>>> import numpy as np
>>> np.set_printoptions(precision=2, suppress=True, linewidth=160)
>>> M = np.cumsum(np.array([[-9, 1, 5, -7],
...     [-6, -9, -1, -2],
...     [-9, 6, 4, -5],
...     [-3, -6, 5, 0],
...     [-1, -5, -6, -7],
...     [4, -5, 8, 0],
...     [-7, 0, -7, 2],
...     [1, 0, 7, 8],
...     [9, -3, 6, 7],
...     [7, -5, -9, -1],
...     [9, 3, -3, 1],
...     [6, -8, -4, -6]]), axis=0)
>>> print(M)
[[ -9   1   5  -7]
 [-15  -8   4  -9]
 [-24  -2   8 -14]
 [-27  -8  13 -14]
 [-28 -13   7 -21]
 [-24 -18  15 -21]
 [-31 -18   8 -19]
 [-30 -18  15 -11]
 [-21 -21  21  -4]
 [-14 -26  12  -5]
 [ -5 -23   9  -4]
 [  1 -31   5 -10]]
>>> vec = np.array([0, 1, 1, 0])
>>> rhs = M @ vec
>>> print(np.round(np.linalg.lstsq(M, rhs)[0], 2) + 0)
[0. 1. 1. 0.]
>>> print(np.round(np.linalg.pinv(M) @ M, 2) + 0)
[[1. 0. 0. 0.]
 [0. 1. 0. 0.]
 [0. 0. 1. 0.]
 [0. 0. 0. 1.]]
>>> rng = np.random.default_rng(481)
>>> rhs = rhs + 0.02 * rng.normal(size=12)
>>> print(rhs)
[  6.05  -3.98   6.     5.01  -6.    -2.98 -10.02  -2.99  -0.01 -14.01 -14.01 -26.  ]
>>> b, *_ = np.linalg.lstsq(M, rhs)
>>> print(b.round())
[ 0.  1.  1. -0.]
>>> print([round(float(np.linalg.norm(np.linalg.solve(M.T @ M + lam * np.eye(4), M.T @ rhs))), 2) for lam in (0, 1, 10, 100)])
[1.42, 1.41, 1.33, 0.99]
>>> proj = M @ np.linalg.solve(M.T @ M, M.T)
>>> print(proj @ M[:, 3])
[ -7.  -9. -14. -14. -21. -21. -19. -11.  -4.  -5.  -4. -10.]
>>> print(np.allclose(proj @ proj, proj))
True
>>> Xs = (M - M.mean(axis=0)) / M.std(axis=0)
>>> print(Xs.std(axis=0))
[1. 1. 1. 1.]
>>> b = np.linalg.lstsq(np.delete(Xs, 0, axis=1), Xs[:, 0])[0]
>>> print(np.abs(b).argmax())
2
>>> C = M[[4, 5]].astype(float)
>>> for _ in range(7):
...     lab = np.linalg.norm(M[:, None] - C, axis=-1).argmin(axis=1)
...     C = np.array([M[lab == j].mean(axis=0) for j in range(2)])
... 
>>> print(lab)
[0 0 0 0 0 0 0 0 1 1 1 1]
>>> print(np.abs(C[1] - C[0]).argmax())
1
>>> print(np.bincount(lab))
[8 4]
>>> m1 = np.load("data.npy")
>>> print(m1)
[[-0.2   0.6   1.14  0.5 ]
 [ 0.2   0.4   0.59 -1.2 ]
 [-1.9   2.    3.76  0.7 ]
 [ 1.8  -2.6  -5.51 -0.9 ]
 [ 0.3   1.    2.25 -0.3 ]
 [ 0.    0.2   0.73  0.2 ]
 [-0.9   0.4   0.89  1.1 ]
 [ 0.3  -0.7  -1.35  1.1 ]
 [-0.4  -0.7  -1.73  0.4 ]
 [-1.6  -0.5  -0.88 -0.9 ]
 [-0.2   0.3   0.29  0.8 ]
 [-0.3  -0.1  -0.67 -1.5 ]
 [ 0.1   0.2   0.36 -0.3 ]
 [-0.3   0.2   0.15  0.  ]]
>>> d = np.linalg.norm(m1[:, None] - m1[None], axis=-1)
>>> print((d + 1e9 * np.eye(14)).round(6).argmin(axis=1))
[ 5 12  4  8  0 12 10  8  7 11  5  1 13 12]
>>> print(d[10].round(6).argsort(kind="stable")[:4])
[10  5 13  0]
>>> print(d[10])
[0.95 2.06 4.22 7.   2.41 0.78 0.97 2.01 2.3  2.62 0.   2.53 1.15 0.82]
>>> Q, evecs = np.linalg.qr(m1[:, :1])[0], np.linalg.qr(m1[:, 1:])[0]
>>> sigma = np.linalg.svd(Q.T @ evecs, compute_uv=False)
>>> print((sigma > 0.9).sum())
0
>>> C = m1[[5, 1]].astype(float)
>>> for _ in range(6):
...     lab = np.linalg.norm(m1[:, None] - C, axis=-1).argmin(axis=1)
...     C = np.array([m1[lab == j].mean(axis=0) for j in range(2)])
... 
>>> print(lab)
[0 0 0 1 0 0 0 1 1 1 0 1 0 0]
>>> print(C)
[[-0.32  0.59  1.13  0.17]
 [-0.04 -0.92 -2.03 -0.36]]
>>> arr = np.loadtxt("sample15.csv", delimiter=",")
>>> print(arr)
[[ 30.01 -14.63  15.29 -54.49]
 [ 19.18 -21.33 -10.05 -18.03]
 [ 21.13  16.66  16.4  -30.36]
 [ 30.76  34.23 -12.2    3.96]
 [ 27.65   7.28 -19.32   1.23]
 [ 29.87  -7.68  -3.8  -28.22]
 [ 28.1  -22.8  -15.48 -21.15]
 [ 33.18 -22.39 -45.76  12.02]]
>>> B = np.c_[arr[:, :2] @ np.array([[2, 1], [1, 1]]), np.array([-2, 2, 2, -2, 2, 1, 1, 2])]
>>> print(B)
[[45.39 15.38 -2.  ]
 [17.03 -2.15  2.  ]
 [58.92 37.79  2.  ]
 [95.75 64.99 -2.  ]
 [62.58 34.93  2.  ]
 [52.06 22.19  1.  ]
 [33.4   5.3   1.  ]
 [43.97 10.79  2.  ]]
>>> print(np.linalg.matrix_rank(B))
3
>>> print(np.round(np.linalg.lstsq(arr, B[:, 0])[0], 2) + 0)
[2. 1. 0. 0.]
>>> T = np.stack([B, -1 * B, B[::-1]])
>>> print(np.linalg.matrix_rank(T.reshape(3, -1)))
2
>>> print(np.linalg.norm(T, axis=(1, 2)))
[180.11 180.11 180.11]
>>> print(T.shape)
(3, 8, 3)
>>> C = np.array([[0, -3, -2, 2, 2],
...     [0, 2, -3, 3, -1],
...     [0, -1, 0, 2, 2],
...     [2, 3, 0, 1, 0],
...     [0, 0, -3, -2, -1]])
>>> K = (rng.random((35, 5)) < 0.25) @ C
>>> print(K)
[[ 2  2  0  3  2]
 [ 0  0  0  0  0]
 [ 0  0  0  0  0]
 [ 0 -1  0  2  2]
 [ 0  0  0  0  0]
 [ 0  0  0  0  0]
 [ 0  0  0  0  0]
 [ 0  0  0  0  0]
 [ 2  5 -3  4 -1]
 [ 0  2 -6  1 -2]
 [ 2  5 -3  4 -1]
 [ 0  2 -3  3 -1]
 [ 0  0  0  0  0]
 [ 0  0  0  0  0]
 [ 2  3  0  1  0]
 [ 0  0  0  0  0]
 [ 0  0  0  0  0]
 [ 2  2 -3  1  1]
 [ 0  1 -3  5  1]
 [ 2  2  0  3  2]
 [ 0  0 -3 -2 -1]
 [ 2  3  0  1  0]
 [ 2  3 -3 -1 -1]
 [ 0  0  0  0  0]
 [ 0 -4 -5  2  3]
 [ 0 -3 -2  2  2]
 [ 2  3 -3 -1 -1]
 [ 0 -3 -2  2  2]
 [ 2  3  0  1  0]
 [ 0  2 -3  3 -1]
 [ 2  3  0  1  0]
 [ 0  0 -3 -2 -1]
 [ 0  2 -6  1 -2]
 [ 0 -1  0  2  2]
 [ 0  2 -3  3 -1]]
>>> lab = rng.permutation(5)
>>> B = K[:, lab] * rng.choice([-1, 1], 5)
>>> print(B)
[[-3  2 -2  2  0]
 [ 0  0  0  0  0]
 [ 0  0  0  0  0]
 [-2  0 -2 -1  0]
 [ 0  0  0  0  0]
 [ 0  0  0  0  0]
 [ 0  0  0  0  0]
 [ 0  0  0  0  0]
 [-4  2  1  5  3]
 [-1  0  2  2  6]
 [-4  2  1  5  3]
 [-3  0  1  2  3]
 [ 0  0  0  0  0]
 [ 0  0  0  0  0]
 [-1  2  0  3  0]
 [ 0  0  0  0  0]
 [ 0  0  0  0  0]
 [-1  2 -1  2  3]
 [-5  0 -1  1  3]
 [-3  2 -2  2  0]
 [ 2  0  1  0  3]
 [-1  2  0  3  0]
 [ 1  2  1  3  3]
 [ 0  0  0  0  0]
 [-2  0 -3 -4  5]
 [-2  0 -2 -3  2]
 [ 1  2  1  3  3]
 [-2  0 -2 -3  2]
 [-1  2  0  3  0]
 [-3  0  1  2  3]
 [-1  2  0  3  0]
 [ 2  0  1  0  3]
 [-1  0  2  2  6]
 [-2  0 -2 -1  0]
 [-3  0  1  2  3]]
>>> left, _, VT = np.linalg.svd(K.T @ B)
>>> print(np.round(np.linalg.lstsq(K, B)[0], 2) + 0)
[[ 0.  1.  0.  0.  0.]
 [ 0.  0.  0.  1.  0.]
 [ 0.  0.  0.  0. -1.]
 [-1.  0.  0.  0.  0.]
 [ 0.  0. -1.  0.  0.]]
>>> print(np.round(left @ VT, 2) + 0)
[[ 0.  1.  0.  0.  0.]
 [ 0.  0.  0.  1.  0.]
 [ 0.  0.  0.  0. -1.]
 [-1.  0.  0.  0.  0.]
 [ 0.  0. -1.  0.  0.]]
>>> Xs = M - M.mean(axis=0)
>>> evecs = np.linalg.svd(Xs)[2][:1]
>>> B = Xs - Xs @ evecs.T @ evecs
>>> print(np.cov(Xs @ evecs.T, rowvar=False))
149.22641043607635
>>> print(B.std(axis=0))
[3.82 7.21 4.82 4.39]
>>> print(round(np.linalg.norm(B) / np.linalg.norm(Xs), 2))
0.67
>>> A = np.load("run19.npy")
>>> print(A)
[[0.33 0.27 0.33 0.21]
 [0.27 0.22 0.27 0.17]
 [0.33 0.27 0.33 0.21]
 [0.21 0.17 0.21 0.13]]
>>> B = A / np.sqrt((A ** 2).mean(axis=1, keepdims=True))
>>> print(A - A.mean(axis=1, keepdims=True))
[[ 0.04 -0.01  0.04 -0.07]
 [ 0.04 -0.01  0.04 -0.06]
 [ 0.04 -0.01  0.04 -0.07]
 [ 0.03 -0.01  0.03 -0.05]]
>>> print(np.linalg.norm(B, axis=1))
[2. 2. 2. 2.]
>>> print(np.linalg.matrix_rank(B) == np.linalg.matrix_rank(A))
True
>>> W0 = np.load("arr.npy")
>>> print(W0)
[[-2.03 -0.98 -2.94 -0.65]
 [-2.06 -1.17 -2.8  -1.11]
 [-1.65 -0.86 -3.43 -1.41]
 [-1.8  -0.97 -3.21 -1.14]
 [-2.24 -1.05 -2.96 -0.88]
 [-0.38 -1.25  3.4   0.85]
 [-0.83 -1.76  2.78  0.85]
 [-0.95 -2.01  3.99  0.95]
 [-0.73 -2.38  2.96  1.23]
 [-0.84 -2.43  2.95  0.89]]
>>> Xs = W0 - W0.mean(axis=0)
>>> evecs = np.linalg.svd(Xs)[2][:2]
>>> B = Xs - Xs @ evecs.T @ evecs
>>> print(np.diag(evecs.T @ evecs))
[0.2  0.75 0.88 0.17]
>>> print(B.std(axis=0))
[0.18 0.1  0.06 0.16]
>>> print(round(float(np.linalg.norm(B) / np.linalg.norm(Xs)), 2))
0.08
>>> Xs = (W0 - W0.mean(axis=0)) / W0.std(axis=0)
>>> print(Xs.std(axis=0))
[1. 1. 1. 1.]
>>> print(np.argwhere(np.abs(Xs) > 2))
[]
>>> b = np.linalg.lstsq(np.delete(Xs, 0, axis=1), Xs[:, 0])[0]
>>> print(round(1 - np.var(Xs[:, 0] - np.delete(Xs, 0, axis=1) @ b), 2))
0.88
>>> print(np.abs(b).argmax())
1
